In [1]: import numpy as np

In [2]: np.set_printoptions(precision=2, suppress=True, linewidth=140)

In [3]: m1 = np.load("out16.npy")

In [4]: m1
Out[4]: 
array([[-6.5 , -0.13, -4.38],
       [-0.86,  4.1 , -2.97],
       [-0.83,  4.13, -2.96],
       [-4.11,  1.67, -3.78],
       [ 1.11,  5.58, -2.47],
       [-3.53,  2.1 , -3.63],
       [-2.57,  2.82, -3.39],
       [ 7.37, 10.28, -0.91],
       [-3.87,  1.85, -3.72],
       [-2.04,  3.22, -3.26],
       [ 1.13,  5.6 , -2.47],
       [ 0.14,  4.85, -2.72],
       [-0.11,  4.67, -2.78],
       [ 1.01,  5.51, -2.5 ],
       [-1.11,  3.92, -3.03],
       [ 1.15,  5.62, -2.46],
       [-7.8 , -1.1 , -4.7 ],
       [ 4.36,  8.02, -1.66]])

In [5]: rk = np.linalg.matrix_rank(m1)

In [6]: rk
Out[6]: np.int64(2)

In [7]: ns = np.linalg.svd(m1)[2][rk:].T

In [8]: [int(np.linalg.matrix_rank(np.delete(m1, i, axis=0))) for i in range(18)]
Out[8]: [2, 2, 2, 2, 2, 2, 2, 2, 2, 2, 2, 2, 2, 2, 2, 2, 2, 2]

In [9]: [int(np.linalg.matrix_rank(m1[:, :j + 1])) for j in range(3)]
Out[9]: [1, 2, 2]

In [10]: ns[:, 0] / ns[np.abs(ns[:, 0]).round(6).argmax(), 0]
Out[10]: array([-0.68,  0.58,  1.  ])

In [11]: labels = m1[:, 0] > np.median(m1[:, 0])

In [12]: u = m1[labels].mean(axis=0) - m1[~labels].mean(axis=0)

In [13]: labels.astype(int)
Out[13]: array([0, 0, 1, 0, 1, 0, 0, 1, 0, 0, 1, 1, 1, 1, 0, 1, 0, 1])

In [14]: np.argsort(-np.abs(u).round(6), kind="stable")
Out[14]: array([0, 1, 2])

In [15]: u
Out[15]: array([5.3 , 3.98, 1.33])

In [16]: ((m1 - m1.mean(axis=0)) @ u > 0).astype(int)
Out[16]: array([0, 1, 1, 0, 1, 0, 0, 1, 0, 0, 1, 1, 1, 1, 0, 1, 0, 1])

In [17]: Xs = m1 - m1.mean(axis=0)

In [18]: Uu, sv, vt = np.linalg.svd(Xs, full_matrices=False)

In [19]: np.abs(vt[0]).argmax()
Out[19]: np.int64(0)

In [20]: np.searchsorted(np.cumsum(sv ** 2) / (sv ** 2).sum(), 0.9) + 1
Out[20]: np.int64(1)

In [21]: vt[0] * np.sign(vt[0, np.abs(vt[0]).argmax()])
Out[21]: array([0.78, 0.59, 0.2 ])

In [22]: np.linalg.matrix_rank(Xs)
Out[22]: np.int64(1)

In [23]: np.round(sv ** 2 / (sv ** 2).sum(), 2) + 0
Out[23]: array([1., 0., 0.])

In [24]: (sv ** 2).sum() ** 2 / (sv ** 4).sum()
Out[24]: np.float64(1.0)

In [25]: sv.round(2) + 0
Out[25]: array([19.03,  0.  ,  0.  ])

In [26]: np.abs(Uu[:, 0]).argmax()
Out[26]: np.int64(7)

In [27]: np.allclose(m1[:-1].T @ np.linalg.lstsq(m1[:-1].T, m1[-1])[0], m1[-1])
Out[27]: True

In [28]: round(np.trace(np.linalg.pinv(m1) @ m1), 2)
Out[28]: np.float64(2.0)

In [29]: np.linalg.lstsq(m1[:-1].T, m1[-1])[2]
Out[29]: np.int32(2)

In [30]: blk = np.stack([m1, -1 * m1, m1[::-1]])

In [31]: np.linalg.norm(blk, axis=(1, 2))
Out[31]: array([28.86, 28.86, 28.86])

In [32]: blk.sum(axis=0)
Out[32]: 
array([[ 4.36,  8.02, -1.66],
       [-7.8 , -1.1 , -4.7 ],
       [ 1.15,  5.62, -2.46],
       [-1.11,  3.92, -3.03],
       [ 1.01,  5.51, -2.5 ],
       [-0.11,  4.67, -2.78],
       [ 0.14,  4.85, -2.72],
       [ 1.13,  5.6 , -2.47],
       [-2.04,  3.22, -3.26],
       [-3.87,  1.85, -3.72],
       [ 7.37, 10.28, -0.91],
       [-2.57,  2.82, -3.39],
       [-3.53,  2.1 , -3.63],
       [ 1.11,  5.58, -2.47],
       [-4.11,  1.67, -3.78],
       [-0.83,  4.13, -2.96],
       [-0.86,  4.1 , -2.97],
       [-6.5 , -0.13, -4.38]])

In [33]: np.linalg.matrix_rank(blk.reshape(3, -1))
Out[33]: np.int64(2)

In [34]: A = np.loadtxt("data.csv", delimiter=",")

In [35]: A
Out[35]: 
array([[1., 0., 0.],
       [0., 1., 0.],
       [0., 0., 1.]])

In [36]: # applying it twice changes nothing

In [37]: [int(np.linalg.matrix_rank(np.linalg.matrix_power(A, p))) for p in range(1, 4)]
Out[37]: [3, 3, 3]

In [38]: np.prod(np.diag(A)), np.round(np.linalg.det(A), 2)
Out[38]: (np.float64(1.0), np.float64(1.0))

In [39]: A @ A
Out[39]: 
array([[1., 0., 0.],
       [0., 1., 0.],
       [0., 0., 1.]])

In [40]: rng = np.random.default_rng(22495)

In [41]: labels = rng.permutation(3)

In [42]: M2 = A[:, labels] * rng.choice([-1, 1], 3)

In [43]: M2
Out[43]: 
array([[0., 1., 0.],
       [0., 0., 1.],
       [1., 0., 0.]])

In [44]: Uu, _, vt = np.linalg.svd(A.T @ M2)

In [45]: Uu @ vt
Out[45]: 
array([[0., 1., 0.],
       [0., 0., 1.],
       [1., 0., 0.]])

In [46]: hat = np.triu(np.array([[-8, -6, 7], [9, 1, 6], [6, 6, 3]]), 1) + np.eye(3)

In [47]: M2 = hat @ A @ np.linalg.inv(hat)

In [48]: np.linalg.matrix_rank(M2)
Out[48]: np.int64(3)

In [49]: np.round(np.linalg.det(M2), 2)
Out[49]: np.float64(1.0)

In [50]: np.trace(M2), np.trace(A)
Out[50]: (np.float64(3.0), np.float64(3.0))

In [51]: hat @ A - A @ hat
Out[51]: 
array([[0., 0., 0.],
       [0., 0., 0.],
       [0., 0., 0.]])

In [52]: M2
Out[52]: 
array([[1., 0., 0.],
       [0., 1., 0.],
       [0., 0., 1.]])

In [53]: vec = np.array([-3, -3, 0])

In [54]: np.eye(3) - A
Out[54]: 
array([[0., 0., 0.],
       [0., 0., 0.],
       [0., 0., 0.]])

In [55]: (vec - A @ vec) @ (A @ vec)
Out[55]: np.float64(0.0)

In [56]: A @ vec
Out[56]: array([-3., -3.,  0.])

In [57]: np.linalg.eigvalsh(2 * A - np.eye(3))
Out[57]: array([1., 1., 1.])

In [58]: arr = np.loadtxt("w.csv", delimiter=",")

In [59]: arr
Out[59]: 
array([[-3., -3.],
       [-3., -6.]])

In [60]: arr.inv()
---------------------------------------------------------------------------
AttributeError                            Traceback (most recent call last)
Cell In[60], line 1
----> 1 arr.inv()

AttributeError: 'numpy.ndarray' object has no attribute 'inv'

In [61]: arr @ arr
Out[61]: 
array([[18., 27.],
       [27., 45.]])

In [62]: (arr + arr.T) / 2
Out[62]: 
array([[-3., -3.],
       [-3., -6.]])

In [63]: np.trace(arr)
Out[63]: np.float64(-9.0)

In [64]: u = np.array([-1, -1])

In [65]: M2 = arr + np.outer(u, np.eye(2)[1])

In [66]: np.round(np.linalg.det(M2) / np.linalg.det(arr), 2), round(1 + np.linalg.solve(arr, u)[1], 2)
Out[66]: (np.float64(1.0), np.float64(1.0))

In [67]: np.linalg.matrix_rank(M2 - arr)
Out[67]: np.int64(1)

In [68]: np.round(np.linalg.norm(m1, 2) / np.linalg.norm(m1), 2)
Out[68]: np.float64(0.79)

In [69]: np.linalg.cond(m1) > 100
Out[69]: np.True_

In [70]: np.argsort(-np.linalg.norm(m1, axis=0).round(6), kind="stable")[:3]
Out[70]: array([1, 0, 2])

In [71]: [round(float(x), 2) for x in np.linalg.svd(m1, compute_uv=False)[:3]]
Out[71]: [22.73, 17.77, 0.0]

In [72]: W0 = np.load("a.npy")

In [73]: W0
Out[73]: 
array([[-14.02,  -9.88, -14.06,  -7.87],
       [  5.96,  -0.24,   1.24,   2.05],
       [  5.97,   5.93,   8.14,   4.01]])

In [74]: M2 = np.array([[1, 2], [0, -1], [1, 2], [-1, -3]])

In [75]: np.einsum("ik,kj->ji", W0, M2)
Out[75]: 
array([[-20.21,   5.15,  10.1 ],
       [-22.67,   8.49,  10.26]])

In [76]: np.linalg.matrix_rank(np.vstack([W0, M2.T]))
Out[76]: np.int64(4)

In [77]: np.vstack([W0, M2.T]).shape
Out[77]: (5, 4)

In [78]: M2.T @ W0.T
Out[78]: 
array([[-20.21,   5.15,  10.1 ],
       [-22.67,   8.49,  10.26]])

In [79]: W0 @ M2
Out[79]: 
array([[-20.21, -22.67],
       [  5.15,   8.49],
       [ 10.1 ,  10.26]])

In [80]: np.linalg.matrix_rank(W0, rtol=0.1)
Out[80]: np.int64(2)

In [81]: round(float(np.linalg.norm(W0, 2) / np.linalg.norm(W0)), 2)
Out[81]: 0.99

In [82]: W0.shape
Out[82]: (3, 4)

In [83]: np.abs(W0).max()
Out[83]: np.float64(14.06)

In [84]: round(float(np.linalg.norm(W0)), 2)
Out[84]: 27.35

In [85]: np.linalg.matrix_rank(W0)
Out[85]: np.int64(3)

In [86]: M2 = W0 + rng.integers(-2, 3, (3, 2)) @ rng.integers(-2, 3, (2, 4))

In [87]: M2
Out[87]: 
array([[-15.02,  -8.88, -13.06,  -9.87],
       [  2.96,   4.76,   4.24,   0.05],
       [  5.97,   6.93,   8.14,   6.01]])

In [88]: np.abs(M2 - W0).sum(axis=1)
Out[88]: array([ 5., 13.,  3.])

In [89]: np.round(np.linalg.svd(M2 - W0, compute_uv=False), 2) + 0
Out[89]: array([7.21, 2.65, 0.  ])

In [90]: Uu, sv, vt = np.linalg.svd(W0)

In [91]: sv
Out[91]: array([26.98,  4.53,  0.19])

In [92]: np.argmax(sv[:-1] / (sv[1:] + 1e-6)) + 1
Out[92]: np.int64(2)

In [93]: M2 = Uu[:, :2] @ np.diag(sv[:2]) @ vt[:2]

In [94]: np.linalg.matrix_rank(W0, rtol=0.05)
Out[94]: np.int64(2)

In [95]: M2
Out[95]: 
array([[-14.  ,  -9.82, -14.11,  -7.9 ],
       [  5.98,  -0.2 ,   1.21,   2.03],
       [  6.01,   6.04,   8.06,   3.95]])

In [96]: np.round(np.linalg.norm(W0 - M2) / np.linalg.norm(W0), 2)
Out[96]: np.float64(0.01)

In [97]: round(float(np.abs(W0 - M2).max()), 2)
Out[97]: 0.11

In [98]: np.linalg.matrix_rank(M2)
Out[98]: np.int64(2)

In [99]: feats = np.load("case14.npy")

In [100]: feats
Out[100]: 
array([[-1.,  1.,  1.],
       [ 1., -1.,  1.],
       [ 1.,  1., -1.]])

In [101]: w, vecs = np.linalg.eigh(feats)

In [102]: vec = np.array([5, 5, 3])

In [103]: round(float(vec @ feats @ vec / (vec @ vec)), 2), round(float(w[0]), 2), w[-1]
Out[103]: (0.86, -2.0, np.float64(1.0))

In [104]: labels = rng.permutation(3)

In [105]: M2 = feats[:, labels] * rng.choice([-1, 1], 3)

In [106]: M2
Out[106]: 
array([[-1., -1., -1.],
       [ 1., -1.,  1.],
       [-1.,  1.,  1.]])

In [107]: Uu, _, vt = np.linalg.svd(feats.T @ M2)

In [108]: np.round(Uu @ vt, 2) + 0
Out[108]: 
array([[ 0.,  0.,  1.],
       [-1.,  0.,  0.],
       [ 0., -1.,  0.]])

In [109]: w, vecs = np.linalg.eig(feats)

In [110]: w
Out[110]: array([ 1., -2., -2.])

In [111]: np.sort(np.linalg.eigvals(np.linalg.inv(feats)))
Out[111]: array([-0.5, -0.5,  1. ])

In [112]: np.sort(np.linalg.eigvals(feats.T))
Out[112]: array([-2., -2.,  1.])

In [113]: [round(float(np.linalg.det(feats[:i, :i])), 2) + 0 for i in range(1, 4)]
Out[113]: [-1.0, 0.0, 4.0]

In [114]: w, vecs = np.linalg.eigh(feats)

In [115]: np.unique(w.round(6) + 0, return_counts=True)[1]
Out[115]: array([2, 1])

In [116]: np.round(vecs.T @ vecs, 2) + 0
Out[116]: 
array([[1., 0., 0.],
       [0., 1., 0.],
       [0., 0., 1.]])

In [117]: np.linalg.eigvalsh(feats @ feats)
Out[117]: array([1., 4., 4.])

In [118]: w
Out[118]: array([-2., -2.,  1.])

In [119]: vecs @ np.diag(w) @ vecs.T
Out[119]: 
array([[-1.,  1.,  1.],
       [ 1., -1.,  1.],
       [ 1.,  1., -1.]])

In [120]: np.round(vecs.T @ feats @ vecs, 2) + 0
Out[120]: 
array([[-2.,  0.,  0.],
       [ 0., -2.,  0.],
       [ 0.,  0.,  1.]])

In [121]: np.linalg.eigvalsh(feats + 5 * np.eye(3))
Out[121]: array([3., 3., 6.])

In [122]: M = np.loadtxt("sample18.csv", delimiter=",")

In [123]: M
Out[123]: 
array([[ 0.17, -0.24,  0.17, -0.24],
       [-0.24,  0.33, -0.24,  0.33],
       [ 0.17, -0.24,  0.17, -0.24],
       [-0.24,  0.33, -0.24,  0.33]])

In [124]: # columns 0 and 2 are equal

In [125]: vec = np.array([-3, 3, 1, -3])

In [126]: M @ vec
Out[126]: array([-0.34,  0.47, -0.34,  0.47])

In [127]: M @ np.ones(4)
Out[127]: array([-0.14,  0.19, -0.14,  0.19])

In [128]: M @ (2 * vec)
Out[128]: array([-0.68,  0.95, -0.68,  0.95])

In [129]: M @ np.eye(4)[1]
Out[129]: array([-0.24,  0.33, -0.24,  0.33])

In [130]: (M * vec).sum(axis=1)
Out[130]: array([-0.34,  0.47, -0.34,  0.47])

In [131]: hat = np.triu(np.array([[0, 2, 0, 2], [1, 1, 1, 1], [2, 0, 0, 1], [0, 1, 1, 2]]), 1) + np.eye(4)

In [132]: M2 = hat @ M @ np.linalg.inv(hat)

In [133]: M2
Out[133]: 
array([[-0.78,  2.64, -3.42,  3.42],
       [-0.3 ,  1.03, -1.34,  1.34],
       [-0.07,  0.23, -0.3 ,  0.3 ],
       [-0.24,  0.8 , -1.04,  1.04]])

In [134]: np.round(np.linalg.det(M2), 2)
Out[134]: np.float64(0.0)

In [135]: np.linalg.matrix_rank(M2)
Out[135]: np.int64(1)

In [136]: np.trace(M2), np.trace(M)
Out[136]: (np.float64(1.0), np.float64(1.0))

In [137]: Uu, sv, vt = np.linalg.svd(M2)

In [138]: vecs = vt[:(sv > 1e-8).sum()]

In [139]: vec = M2[2] + 2 * M2[0] + rng.integers(2) * np.eye(4)[3]

In [140]: vec
Out[140]: array([-1.62,  5.51, -7.14,  7.14])

In [141]: np.linalg.matrix_rank(np.vstack([M2, vec]))
Out[141]: np.int64(1)

In [142]: blk = np.stack([M, -3 * M, M[::-1]])

In [143]: np.linalg.matrix_rank(blk)
Out[143]: array([1, 1, 1])

In [144]: blk.sum(axis=0)
Out[144]: 
array([[-0.57,  0.8 , -0.57,  0.8 ],
       [ 0.64, -0.9 ,  0.64, -0.9 ],
       [-0.57,  0.8 , -0.57,  0.8 ],
       [ 0.64, -0.9 ,  0.64, -0.9 ]])

In [145]: np.einsum("bij,cij->bc", blk, blk)
Out[145]: 
array([[ 1.  , -3.  , -0.95],
       [-3.  ,  9.  ,  2.84],
       [-0.95,  2.84,  1.  ]])

In [146]: M.reshape(2, -1)
Out[146]: 
array([[ 0.17, -0.24,  0.17, -0.24, -0.24,  0.33, -0.24,  0.33],
       [ 0.17, -0.24,  0.17, -0.24, -0.24,  0.33, -0.24,  0.33]])

In [147]: M.reshape(-1, 2)
Out[147]: 
array([[ 0.17, -0.24],
       [ 0.17, -0.24],
       [-0.24,  0.33],
       [-0.24,  0.33],
       [ 0.17, -0.24],
       [ 0.17, -0.24],
       [-0.24,  0.33],
       [-0.24,  0.33]])

In [148]: blk = M.reshape(4, 2, -1)

In [149]: blk.sum(axis=1)
Out[149]: 
array([[ 0.34, -0.47],
       [-0.47,  0.66],
       [ 0.34, -0.47],
       [-0.47,  0.66]])

In [150]: np.swapaxes(blk, 1, 2)[3]
Out[150]: 
array([[-0.24, -0.24],
       [ 0.33,  0.33]])

In [151]: np.einsum("ihd,ihd->ih", blk, blk)
Out[151]: 
array([[0.08, 0.08],
       [0.17, 0.17],
       [0.08, 0.08],
       [0.17, 0.17]])
